>>> import numpy as np
>>> np.set_printoptions(precision=2, suppress=True, linewidth=200)
>>> rng = np.random.default_rng(83072)
>>> X = np.triu(rng.random((4, 4)) < 0.6, 1).astype(int)
>>> X = X + X.T
>>> print(X)
[[0 0 1 1]
 [0 0 1 1]
 [1 1 0 1]
 [1 1 1 0]]
>>> # equal to its transpose
>>> print(np.abs(np.diag(np.linalg.qr(X)[1])) > 1e-9)
[ True False  True  True]
>>> print(np.allclose(X[:-1].T @ np.linalg.lstsq(X[:-1].T, X[-1])[0], X[-1]))
False
>>> print(np.linalg.lstsq(X[:-1].T, X[-1])[2])
2
>>> x = np.array([4, 4, 5, 2])
>>> a = np.maximum(X @ x, 0)
>>> print(X.T @ a)
[23 23 27 24]
>>> print(np.maximum(X @ (3 * x), 0))
[21 21 30 39]
>>> print(a)
[ 7  7 10 13]
>>> U, s, vt = np.linalg.svd(X, full_matrices=False)
>>> print(np.round(vt @ vt.T, 2) + 0)
[[1. 0. 0. 0.]
 [0. 1. 0. 0.]
 [0. 0. 1. 0.]
 [0. 0. 0. 1.]]
>>> print(np.allclose(U * s @ vt, X))
True
>>> print(s.round(2) + 0)
[2.56 1.56 1.   0.  ]
>>> print(np.abs(U[:, 0]).round(6).argmax())
2
>>> print(round(float(np.sqrt((s ** 2).sum())), 2), round(float(np.linalg.norm(X)), 2))
3.16 3.16
>>> print(U.shape, s.shape, vt.shape)
(4, 4) (4,) (4, 4)
>>> print(X @ X)
[[2 2 1 1]
 [2 2 1 1]
 [1 1 3 2]
 [1 1 2 3]]
>>> print(np.trace(X @ X @ X) // 6)
2
>>> print(X.sum(axis=0))
[2 2 3 3]
>>> L = np.diag(X.sum(axis=1)) - X
>>> print(np.linalg.matrix_rank(L))
3
>>> print(np.round(np.linalg.eigvalsh(L), 2) + 0)
[0. 2. 4. 4.]
>>> U, s, vt = np.linalg.svd(X)
>>> print(np.argmax(s[:-1] / (s[1:] + 1e-6)) + 1)
3
>>> A2 = U[:, :3] @ np.diag(s[:3]) @ vt[:3]
>>> print(np.linalg.matrix_rank(A2))
3
>>> print(A2.round(2) + 0)
[[0. 0. 1. 1.]
 [0. 0. 1. 1.]
 [1. 1. 0. 1.]
 [1. 1. 1. 0.]]
>>> print(round(float(np.abs(X - A2).max()), 2))
0.0
>>> J = np.load("x.npy")
>>> print(J)
[[0.14 0.34]
 [0.34 0.86]]
>>> # symmetric
>>> rk = np.linalg.matrix_rank(J)
>>> print(rk)
1
>>> N = np.linalg.svd(J)[2][rk:].T
>>> print([int(np.linalg.matrix_rank(J[:, :j + 1])) for j in range(2)])
[1, 1]
>>> print([int(np.linalg.matrix_rank(np.delete(J, i, axis=0))) for i in range(2)])
[1, 1]
>>> print(N[:, 0] / N[np.abs(N[:, 0]).round(6).argmax(), 0])
[ 1.  -0.4]
>>> print(N.shape)
(2, 1)
>>> print(np.poly(J))
[ 1. -1.  0.]
>>> print(np.linalg.eigvals(J))
[0. 1.]
>>> print(round(np.linalg.det(2 * J), 2), round(float(np.linalg.det(J)), 2))
0.0 0.0
>>> u = np.array([9, -6, -2])
>>> print(np.convolve(J[1], u))
[ 3.1   5.69 -5.86 -1.72]
>>> print(np.polyval(u, J[1]))
[-3.   -0.48]
>>> print(np.linalg.cond(X) > 100)
True
>>> print(np.linalg.matrix_rank(X, rtol=0.1))
3
>>> print(round(np.linalg.norm(X, 2) / np.linalg.norm(X), 2))
0.81
>>> blk = np.stack([J, 5 * J, J[::-1]])
>>> print(np.einsum("bij,cij->bc", blk, blk))
[[ 1.    5.    0.69]
 [ 5.   25.    3.45]
 [ 0.69  3.45  1.  ]]
>>> q, _ = np.linalg.qr(np.array([[0.1, 1.1, -0.3, 0.1],
...     [-1.0, -0.4, 0.0, -0.6],
...     [1.3, -0.8, -0.1, 0.5],
...     [0.4, 0.1, -0.8, -1.3]]))
>>> vecs, _ = np.linalg.qr(np.array([[0.1, -2.1, -0.3], [1.9, 0.5, 0.0], [-0.3, 0.4, -2.2]]))
>>> s = 5 * 0.5 ** np.arange(3)
>>> m1 = q[:, :3] * s @ vecs[:3]
>>> print(m1)
[[ 1.98 -0.1  -0.42]
 [-1.24  2.89  0.33]
 [-0.82 -3.83 -0.7 ]
 [ 0.18 -0.89 -1.41]]
>>> A2 = np.c_[m1[:, :2] @ np.array([[0, -3], [-2, -1]]), np.array([0, 0, -3, -2])]
>>> print(A2)
[[ 0.21 -5.85  0.  ]
 [-5.79  0.83  0.  ]
 [ 7.66  6.31 -3.  ]
 [ 1.78  0.35 -2.  ]]
>>> print(np.linalg.matrix_rank(np.c_[m1, A2]))
4
>>> print(np.round(np.linalg.lstsq(m1, A2[:, 0])[0], 2) + 0)
[ 0. -2.  0.]
>>> print(np.linalg.norm(np.linalg.qr(m1)[0].T @ A2, axis=0) ** 2 / ((A2 ** 2).sum(axis=0) + 1e-12))
[1.   1.   0.94]
>>> print(np.linalg.matrix_rank(A2))
3
>>> U, s, vt = np.linalg.svd(A2, full_matrices=False)
>>> print(np.allclose(U * s @ vt, A2))
True
>>> print(np.abs(vt[0]))
[0.76 0.6  0.26]
>>> print(s)
[11.75  6.4   2.07]
>>> print(np.round(U.T @ A2 @ vt.T, 2) + 0)
[[11.75  0.    0.  ]
 [ 0.    6.4   0.  ]
 [ 0.    0.    2.07]]
>>> print(s / s[0])
[1.   0.54 0.18]
>>> A2 = m1 / np.sqrt((m1 ** 2).mean(axis=1, keepdims=True))
>>> print(np.linalg.matrix_rank(A2) == np.linalg.matrix_rank(m1))
True
>>> print(m1 - m1.mean(axis=1, keepdims=True))
[[ 1.5  -0.59 -0.91]
 [-1.9   2.23 -0.33]
 [ 0.96 -2.05  1.09]
 [ 0.89 -0.18 -0.71]]
>>> print(np.linalg.matrix_rank(m1 - m1.mean(axis=1, keepdims=True)))
2
>>> hat = m1 @ np.linalg.solve(m1.T @ m1, m1.T)
>>> print(hat)
[[ 0.65 -0.34 -0.29  0.17]
 [-0.34  0.66 -0.28  0.16]
 [-0.29 -0.28  0.76  0.14]
 [ 0.17  0.16  0.14  0.92]]
>>> print(np.trace(hat))
3.0
>>> feats = np.minimum.outer(np.arange(1, 4), np.arange(1, 4)) * 4
>>> print(feats)
[[ 4  4  4]
 [ 4  8  8]
 [ 4  8 12]]
>>> evals, vecs = np.linalg.eigh(feats)
>>> x = np.array([3, 0, 2])
>>> print(vecs * np.abs(evals) @ vecs.T)
[[ 4.  4.  4.]
 [ 4.  8.  8.]
 [ 4.  8. 12.]]
>>> q = feats.astype(float).copy()
>>> for j in range(3):
...     q[:, j] -= q[:, :j] @ (q[:, :j].T @ q[:, j])
...     q[:, j] /= np.linalg.norm(q[:, j])
... 
>>> print(np.round(q.T @ q, 2) + 0)
[[1. 0. 0.]
 [0. 1. 0.]
 [0. 0. 1.]]
>>> W0 = np.load("m.npy")
>>> print(W0)
[[1.   0.   0.  ]
 [0.   1.   0.  ]
 [0.33 0.33 0.33]]
>>> # a transition matrix
>>> q, vecs = np.linalg.qr(W0[:, :2])[0], np.linalg.qr(W0[:, 2:])[0]
>>> s = np.linalg.svd(q.T @ vecs, compute_uv=False)
>>> print(np.degrees(np.arccos(s.clip(0, 1))))
[64.76]
>>> print((s > 0.9).sum())
0
>>> print(round(np.linalg.norm(q @ q.T - vecs @ vecs.T, 2), 2))
1.0
>>> u = np.array([1, 1, 3])
>>> print(np.polyval(u, W0[1]))
[3. 5. 3.]
>>> print(np.convolve(W0[1], u))
[0. 1. 1. 3. 0.]
>>> print(np.array([np.convolve(row, u, "same") for row in W0]))
[[1.   3.   0.  ]
 [1.   1.   3.  ]
 [0.67 1.67 1.33]]
>>> labels = rng.permutation(4)
>>> print(labels)
[1 2 0 3]
>>> A2 = X[labels][:, labels]
>>> print(np.round(np.linalg.det(A2), 2), np.round(np.linalg.det(X[labels]), 2))
0.0 0.0
>>> def softmax(z):
...     e = np.exp(z - z.max(axis=-1, keepdims=True))
...     return e / e.sum(axis=-1, keepdims=True)
... 
>>> print(np.round(softmax(10 * W0[1]), 2) + 0)
[0. 1. 0.]
>>> print(softmax(W0[1]))
[0.21 0.58 0.21]
>>> scores = W0 @ W0.T / np.sqrt(3)
>>> print(softmax(scores)[1] @ W0)
[0.35 0.55 0.1 ]
>>> print(softmax(scores).round(6).argmax(axis=1))
[0 1 0]
>>> print(softmax(scores))
[[0.45 0.25 0.3 ]
 [0.25 0.45 0.3 ]
 [0.33 0.33 0.33]]
>>> labels = rng.permutation(3)
>>> print(labels)
[2 0 1]
>>> A2 = W0[labels][:, labels]
>>> print(A2)
[[0.33 0.33 0.33]
 [0.   1.   0.  ]
 [0.   0.   1.  ]]
>>> print(np.diag(A2))
[0.33 1.   1.  ]
>>> print(round(float(np.linalg.det(A2)), 2), round(np.linalg.det(W0[labels]), 2))
0.33 0.33
>>> print(np.sort(np.abs(np.linalg.eigvals(A2))))
[0.33 1.   1.  ]
>>> A = np.array([[0.15, -0.6, -1.9],
...     [-0.6, -0.1, -1.0],
...     [-0.28, 0.1, 0.8],
...     [0.32, -0.2, 0.1],
...     [-0.47, 0.6, -0.4],
...     [0.23, 0.4, 0.3],
...     [0.02, 0.2, -1.2],
...     [0.45, -0.4, -0.8],
...     [0.65, 0.0, -1.0],
...     [1.6, -1.5, 0.4],
...     [-0.87, 1.1, -1.1],
...     [-0.3, 0.2, -1.3],
...     [1.21, -0.8, 0.3],
...     [-0.74, 0.5, 2.2],
...     [1.32, -1.6, 0.4],
...     [-0.52, 0.5, 0.8]])
>>> x = np.array([-6, -4, 6])
>>> print(A @ np.eye(3)[1])
[-0.6 -0.1  0.1 -0.2  0.6  0.4  0.2 -0.4  0.  -1.5  1.1  0.2 -0.8  0.5 -1.6  0.5]
>>> print((A * x).sum(axis=1))
[-9.9  -2.    6.08 -0.52 -1.98 -1.18 -8.12 -5.9  -9.9  -1.2  -5.78 -6.8  -2.26 15.64  0.88  5.92]
>>> print((A @ x).argmax())
13
>>> print(A @ x)
[-9.9  -2.    6.08 -0.52 -1.98 -1.18 -8.12 -5.9  -9.9  -1.2  -5.78 -6.8  -2.26 15.64  0.88  5.92]
>>> print(np.sign((A @ x).round(6)))
[-1. -1.  1. -1. -1. -1. -1. -1. -1. -1. -1. -1. -1.  1.  1.  1.]
>>> print(A @ np.ones(3))
[-2.35 -1.7   0.62  0.22 -0.27  0.93 -0.98 -0.75 -0.35  0.5  -0.87 -1.4   0.71  1.96  0.12  0.78]
>>> hat = A @ np.linalg.solve(A.T @ A, A.T)
>>> print(np.linalg.matrix_rank(np.eye(16) - hat))
13
>>> print(round(float(np.trace(hat)), 2))
3.0
>>> cen = (A - A.mean(axis=0)) / A.std(axis=0)
>>> print(np.argwhere(np.abs(cen) > 2))
[[13  2]
 [14  1]]
>>> print(cen.std(axis=0))
[1. 1. 1.]
>>> b = np.linalg.lstsq(np.delete(cen, 0, axis=1), cen[:, 0])[0]
>>> print(np.round(1 - np.var(cen[:, 0] - np.delete(cen, 0, axis=1) @ b), 2))
0.78
>>> print(np.abs(b).argmax())
0
>>> arr = np.load("block5.npy")
>>> print(arr)
[[ 1 -5  0]
 [-4 -2  0]
 [ 0  0 -1]]
>>> U, s, vt = np.linalg.svd(J)
>>> print(s.round(2) + 0)
[1. 0.]
>>> A2 = U[:, :1] @ np.diag(s[:1]) @ vt[:1]
>>> print(round(float(np.linalg.norm(J - A2) / np.linalg.norm(J)), 2))
0.0
>>> print(A2)
[[0.14 0.34]
 [0.34 0.86]]
>>> print(np.round(np.linalg.norm(J - A2, 2), 2), round(s[1], 2))
0.0 0.0
>>> print(np.round(np.abs(J - A2).max(), 2))
0.0
